% python3 -q
>>> import numpy as np
>>> import numpy.linalg as la
>>> np.set_printoptions(precision=4, suppress=True, linewidth=200)
>>> feats = 0.9 ** np.abs(np.subtract.outer(np.arange(7), np.arange(7)))
>>> feats
array([[1.    , 0.9   , 0.81  , 0.729 , 0.6561, 0.5905, 0.5314],
       [0.9   , 1.    , 0.9   , 0.81  , 0.729 , 0.6561, 0.5905],
       [0.81  , 0.9   , 1.    , 0.9   , 0.81  , 0.729 , 0.6561],
       [0.729 , 0.81  , 0.9   , 1.    , 0.9   , 0.81  , 0.729 ],
       [0.6561, 0.729 , 0.81  , 0.9   , 1.    , 0.9   , 0.81  ],
       [0.5905, 0.6561, 0.729 , 0.81  , 0.9   , 1.    , 0.9   ],
       [0.5314, 0.5905, 0.6561, 0.729 , 0.81  , 0.9   , 1.    ]])
>>> L = la.cholesky(feats)
>>> feats / np.sqrt(np.outer(np.diag(feats), np.diag(feats)))
array([[1.    , 0.9   , 0.81  , 0.729 , 0.6561, 0.5905, 0.5314],
       [0.9   , 1.    , 0.9   , 0.81  , 0.729 , 0.6561, 0.5905],
       [0.81  , 0.9   , 1.    , 0.9   , 0.81  , 0.729 , 0.6561],
       [0.729 , 0.81  , 0.9   , 1.    , 0.9   , 0.81  , 0.729 ],
       [0.6561, 0.729 , 0.81  , 0.9   , 1.    , 0.9   , 0.81  ],
       [0.5905, 0.6561, 0.729 , 0.81  , 0.9   , 1.    , 0.9   ],
       [0.5314, 0.5905, 0.6561, 0.729 , 0.81  , 0.9   , 1.    ]])
>>> L
array([[1.    , 0.    , 0.    , 0.    , 0.    , 0.    , 0.    ],
       [0.9   , 0.4359, 0.    , 0.    , 0.    , 0.    , 0.    ],
       [0.81  , 0.3923, 0.4359, 0.    , 0.    , 0.    , 0.    ],
       [0.729 , 0.3531, 0.3923, 0.4359, 0.    , 0.    , 0.    ],
       [0.6561, 0.3178, 0.3531, 0.3923, 0.4359, 0.    , 0.    ],
       [0.5905, 0.286 , 0.3178, 0.3531, 0.3923, 0.4359, 0.    ],
       [0.5314, 0.2574, 0.286 , 0.3178, 0.3531, 0.3923, 0.4359]])
>>> round(np.prod(np.diag(L)) ** 2, 4), round(float(la.det(feats)), 4)
(np.float64(0.0), 0.0)
>>> L @ L.T
array([[1.    , 0.9   , 0.81  , 0.729 , 0.6561, 0.5905, 0.5314],
       [0.9   , 1.    , 0.9   , 0.81  , 0.729 , 0.6561, 0.5905],
       [0.81  , 0.9   , 1.    , 0.9   , 0.81  , 0.729 , 0.6561],
       [0.729 , 0.81  , 0.9   , 1.    , 0.9   , 0.81  , 0.729 ],
       [0.6561, 0.729 , 0.81  , 0.9   , 1.    , 0.9   , 0.81  ],
       [0.5905, 0.6561, 0.729 , 0.81  , 0.9   , 1.    , 0.9   ],
       [0.5314, 0.5905, 0.6561, 0.729 , 0.81  , 0.9   , 1.    ]])
>>> la.eigvalsh(feats).min() > 0
np.True_
